% python3 -q
>>> import numpy as np
>>> np.set_printoptions(suppress=True, linewidth=120)
>>> basis = 10 * np.array([[0.9, -0.3, -0.8], [1.1, 0.2, -2.1], [-0.9, 1.0, -0.3]])
>>> rng = np.random.default_rng(13921)
>>> idx = rng.integers(0, 3, 16)
>>> J = basis[idx] + rng.normal(size=(16, 3))
>>> J.round(2)
array([[  8.83,  -2.22,  -7.94],
       [ 10.7 ,   1.11, -19.79],
       [ -8.51,   9.23,  -1.15],
       [  8.27,  -3.06,  -8.26],
       [  7.75,  -3.21,  -7.12],
       [ -8.86,  11.26,  -2.78],
       [ 10.21,   0.8 , -19.82],
       [ 10.93,  -4.41,  -7.06],
       [ -8.67,   9.03,  -3.24],
       [ -9.53,   9.82,  -2.87],
       [  7.78,  -2.25,  -8.94],
       [ -9.42,   9.9 ,  -4.58],
       [ -8.53,   9.76,  -2.45],
       [ -8.04,   9.51,  -1.97],
       [  8.67,  -1.96,  -6.27],
       [ 11.84,   1.27, -21.45]])
>>> Xc = (J - J.mean(axis=0)) / J.std(axis=0)
>>> np.argwhere(np.abs(Xc) > 2)
array([[15,  2]])
>>> beta = np.linalg.lstsq(np.delete(Xc, 0, axis=1), Xc[:, 0])[0]
>>> np.round(1 - np.var(Xc[:, 0] - np.delete(Xc, 0, axis=1) @ beta), 2)
np.float64(0.99)
>>> ang = np.radians(36)
>>> R = np.eye(3)
>>> R[0, 0] = R[2, 2] = np.cos(ang)
>>> R[0, 2], R[2, 0] = -np.sin(ang), np.sin(ang)
>>> R.round(2)
array([[ 0.81,  0.  , -0.59],
       [ 0.  ,  1.  ,  0.  ],
       [ 0.59,  0.  ,  0.81]])
>>> other = J @ R.T
>>> np.allclose(np.linalg.norm(J, axis=1), np.linalg.norm(other, axis=1))
True
>>> np.round(np.linalg.norm(R, axis=0), 2)
array([1., 1., 1.])
>>> vec = np.array([9, 6, 7])
>>> np.linalg.norm(J @ vec) <= np.linalg.norm(J, 2) * np.linalg.norm(vec) + 1e-9
np.True_
>>> np.round(J @ np.eye(3)[2], 2)
array([ -7.94, -19.79,  -1.15,  -8.26,  -7.12,  -2.78, -19.82,  -7.06,  -3.24,  -2.87,  -8.94,  -4.58,  -2.45,  -1.97,
        -6.27, -21.45])
>>> np.sign((J @ vec).round(6))
array([ 1., -1., -1., -1.,  1., -1., -1.,  1., -1., -1., -1., -1., -1., -1.,  1., -1.])
>>> vec = np.array([2, 3, 3])
>>> target = J @ vec
>>> np.round(np.linalg.pinv(J) @ J, 2) + 0
array([[1., 0., 0.],
       [0., 1., 0.],
       [0., 0., 1.]])
>>> np.round(np.linalg.lstsq(J, target)[0], 2)
array([2., 3., 3.])
>>> target = target + 0.02 * rng.normal(size=16)
>>> target.round(2)
array([-12.81, -34.62,   7.2 , -17.41, -15.47,   7.74, -36.65, -12.54,   0.04,   1.8 , -18.  ,  -2.84,   4.85,   6.51,
        -7.34, -36.87])
>>> beta, *_ = np.linalg.lstsq(J, target)
>>> np.round(J.T @ (target - J @ beta), 2) + 0
array([0., 0., 0.])
>>> [round(float(np.linalg.norm(np.linalg.solve(J.T @ J + lam * np.eye(3), J.T @ target))), 2) for lam in (0, 1, 10, 100)]
[4.69, 4.25, 2.53, 1.46]
>>> A = np.diag(np.array([3, 2])) + -3 * np.eye(2, k=1) + -3 * np.eye(2, k=-1)
>>> A
array([[ 3., -3.],
       [-3.,  2.]])
>>> other = np.linalg.inv(A)
>>> np.round(np.linalg.inv(other), 2)
array([[ 3., -3.],
       [-3.,  2.]])
>>> np.allclose(other, A.T)
False
>>> arr = -2 * np.eye(2) + np.ones((2, 2))
>>> arr
array([[-1.,  1.],
       [ 1., -1.]])
>>> other = np.array([[2, 1], [2, 0]])
>>> np.einsum("ij->j", arr)
array([0., 0.])
>>> arr @ other
array([[ 0., -1.],
       [ 0.,  1.]])
>>> X = np.load("x.npy")
>>> X.round(2)
array([[-14.64,   1.57,   8.83,   5.45],
       [-12.92,   1.05,   7.38,   4.75],
       [-12.84,   1.03,   7.3 ,   4.72],
       [-12.38,   0.89,   6.92,   4.53],
       [-12.06,   0.8 ,   6.65,   4.41],
       [-11.85,   0.74,   6.48,   4.32],
       [ -9.81,   0.18,   4.81,   3.52],
       [ -8.25,  -0.2 ,   3.58,   2.91],
       [ -2.97,  -1.  ,  -0.02,   0.99],
       [ -1.91,  -0.92,  -0.44,   0.65],
       [ -0.86,  -0.55,  -0.46,   0.33],
       [  0.01,   0.01,   0.01,  -0.01],
       [  0.19,   0.08,   0.08,  -0.1 ],
       [  0.91,   0.18,   0.14,  -0.52],
       [  2.5 ,  -0.11,  -0.44,  -1.49],
       [  7.41,  -2.02,  -3.78,  -4.44],
       [  8.28,  -2.4 ,  -4.46,  -4.95],
       [  8.49,  -2.5 ,  -4.63,  -5.07],
       [ 13.32,  -4.75,  -8.62,  -7.89],
       [ 14.47,  -5.31,  -9.6 ,  -8.56],
       [ 16.9 ,  -6.49, -11.7 ,  -9.95]])
>>> Uu, s, VT = np.linalg.svd(X)
>>> vecs = VT[:(s > 1e-8).sum()]
>>> vec = X[1] + -1 * X[20] + rng.integers(2) * np.eye(4)[3]
>>> vec.round(2)
array([-29.82,   7.54,  19.08,  15.71])
>>> np.round(np.diag(vecs.T @ vecs), 2)
array([0.85, 0.65, 0.85, 0.65])
>>> round(float(np.linalg.norm(vec - vecs.T @ vecs @ vec)), 2)
0.59
>>> np.linalg.matrix_rank(np.vstack([X, vec]))
np.int64(4)
>>> np.allclose(vecs.T @ vecs @ vec, vec)
False
>>> np.round(X @ np.linalg.pinv(X) @ X, 2)
array([[-14.64,   1.57,   8.83,   5.45],
       [-12.92,   1.05,   7.38,   4.75],
       [-12.84,   1.03,   7.3 ,   4.72],
       [-12.38,   0.89,   6.92,   4.53],
       [-12.06,   0.8 ,   6.65,   4.41],
       [-11.85,   0.74,   6.48,   4.32],
       [ -9.81,   0.18,   4.81,   3.52],
       [ -8.25,  -0.2 ,   3.58,   2.91],
       [ -2.97,  -1.  ,  -0.02,   0.99],
       [ -1.91,  -0.92,  -0.44,   0.65],
       [ -0.86,  -0.55,  -0.46,   0.33],
       [  0.01,   0.01,   0.01,  -0.01],
       [  0.19,   0.08,   0.08,  -0.1 ],
       [  0.91,   0.18,   0.14,  -0.52],
       [  2.5 ,  -0.11,  -0.44,  -1.49],
       [  7.41,  -2.02,  -3.78,  -4.44],
       [  8.28,  -2.4 ,  -4.46,  -4.95],
       [  8.49,  -2.5 ,  -4.63,  -5.07],
       [ 13.32,  -4.75,  -8.62,  -7.89],
       [ 14.47,  -5.31,  -9.6 ,  -8.56],
       [ 16.9 ,  -6.49, -11.7 ,  -9.95]])
>>> np.round(np.trace(np.linalg.pinv(X) @ X), 2)
np.float64(3.0)
>>> other = np.array([[4, 4], [3, 1], [3, 5], [3, 0]])
>>> np.linalg.matrix_rank(np.vstack([X, other.T]))
np.int64(4)
>>> np.vstack([X, other.T]).shape
(23, 4)
>>> np.round(np.einsum("ij->j", X), 2)
array([-28.  , -19.7 ,   8.03,  -6.39])
>>> W0 = np.vander(np.arange(3) - 2, 4, increasing=True)
>>> W0
array([[ 1, -2,  4, -8],
       [ 1, -1,  1, -1],
       [ 1,  0,  0,  0]])
>>> np.round(np.linalg.norm(W0, axis=1), 2)
array([9.22, 2.  , 1.  ])
>>> np.linalg.norm(W0, axis=1).argmax()
np.int64(0)
>>> W0[0] @ W0[1]
np.int64(15)
>>> F = np.eye(2, dtype=int)[rng.permutation(2)] * np.array([-2, 0])
>>> F
array([[ 0,  0],
       [-2,  0]])
>>> idx = rng.permutation(2)
>>> idx
array([1, 0])
>>> other = F[idx][:, idx]
>>> np.diag(other)
array([0, 0])
>>> np.round(np.linalg.det(other), 2), round(np.linalg.det(F[idx]), 2)
(np.float64(0.0), np.float64(0.0))
>>> other
array([[ 0, -2],
       [ 0,  0]])
>>> np.argsort(-np.linalg.norm(F, axis=0).round(6), kind="stable")[:3]
array([0, 1])
>>> np.round(np.sort(np.linalg.eigvals(F)), 2)
array([0., 0.])
>>> np.linalg.matrix_power(F - np.diag(np.diag(F)), 2)
array([[0, 0],
       [0, 0]])
>>> other = np.array([[-7, -1], [0, 7]])
>>> np.linalg.matrix_rank(np.vstack([F, other.T]))
np.int64(2)
>>> np.linalg.matrix_rank(F @ other)
np.int64(1)
>>> F @ other
array([[ 0,  0],
       [14,  2]])
>>> data = np.load("case17.npy")
>>> data
array([[-2, -1,  0],
       [-2,  2,  0],
       [ 0,  0,  2]])
>>> vals, vecs = np.linalg.eig(data)
>>> np.round(np.sort(np.linalg.eigvals(np.linalg.inv(data))), 2)
array([-0.41,  0.41,  0.5 ])
>>> np.round(np.sort(np.linalg.eigvals(data @ data)), 2)
array([4., 6., 6.])
>>> other = data[0, 0] * data[1:] - np.outer(data[1:, 0], data[0])
>>> other
array([[ 0, -6,  0],
       [ 0,  0, -4]])
>>> np.linalg.matrix_rank(other), np.linalg.matrix_rank(data)
(np.int64(2), np.int64(3))
>>> feats = np.load("w.npy")
>>> feats
array([[-0.05,  1.22,  1.02],
       [ 0.2 ,  0.49,  0.97],
       [-0.06,  1.26,  1.02],
       [-0.22,  0.88,  1.55],
       [-2.58, -3.05, -0.08],
       [-2.89, -2.83,  0.19],
       [-2.72, -3.04, -0.38],
       [-2.87, -2.96, -0.19],
       [ 3.09,  2.48,  0.23],
       [ 2.71,  2.36, -0.01],
       [ 3.29,  1.93,  0.27],
       [ 3.65,  2.07, -0.18]])
>>> C2 = np.cov(feats, rowvar=False)
>>> C2.round(2)
array([[6.51, 5.49, 0.12],
       [5.49, 5.37, 0.56],
       [0.12, 0.56, 0.38]])
>>> np.round(np.median(feats, axis=0), 2)
array([-0.06,  1.05,  0.21])
>>> np.argsort(-feats.std(axis=0).round(6), kind="stable")
array([0, 1, 2])
>>> np.round(np.corrcoef(feats.T), 2)
array([[1.  , 0.93, 0.08],
       [0.93, 1.  , 0.39],
       [0.08, 0.39, 1.  ]])
>>> np.round(np.polyfit(feats[:, 2], feats[:, 1], 1), 2)
array([ 1.48, -0.48])
>>> D = np.linalg.norm(feats[:, None] - feats[None], axis=-1)
>>> D.mean(axis=1).argmax()
np.int64(6)
>>> np.round(np.linalg.norm(feats, axis=1), 2)
array([1.59, 1.1 , 1.62, 1.8 , 4.  , 4.05, 4.1 , 4.13, 3.97, 3.59, 3.82, 4.2 ])
>>> D[2].round(2)
array([0.04, 0.81, 0.  , 0.67, 5.11, 5.04, 5.25, 5.21, 3.47, 3.15, 3.5 , 3.98])
>>> (D + 1e9 * np.eye(12)).round(6).argmin(axis=1)
array([ 2,  0,  0,  0,  7,  7,  7,  6,  9,  8,  8, 10])
>>> np.round(np.linalg.norm(feats - feats.mean(axis=0), axis=1), 2)
array([1.34, 0.74, 1.37, 1.48, 4.15, 4.19, 4.28, 4.3 , 3.82, 3.47, 3.67, 4.09])
>>> Xc = X - X.mean(axis=0)
>>> Uu, s, VT = np.linalg.svd(Xc, full_matrices=False)
>>> np.searchsorted(np.cumsum(s ** 2) / (s ** 2).sum(), 0.9) + 1
np.int64(1)
>>> (np.sign(Uu[:, 0]) == np.sign(Uu[0, 0])).astype(int)
array([1, 1, 1, 1, 1, 1, 1, 1, 1, 1, 0, 0, 0, 0, 0, 0, 0, 0, 0, 0, 0])
>>> np.abs(Uu[:, 0]).argmax()
np.int64(20)
>>> round((s ** 2).sum() ** 2 / (s ** 4).sum(), 2)
np.float64(1.02)
>>> np.round(Xc.mean(axis=0), 2) + 0
array([0., 0., 0., 0.])
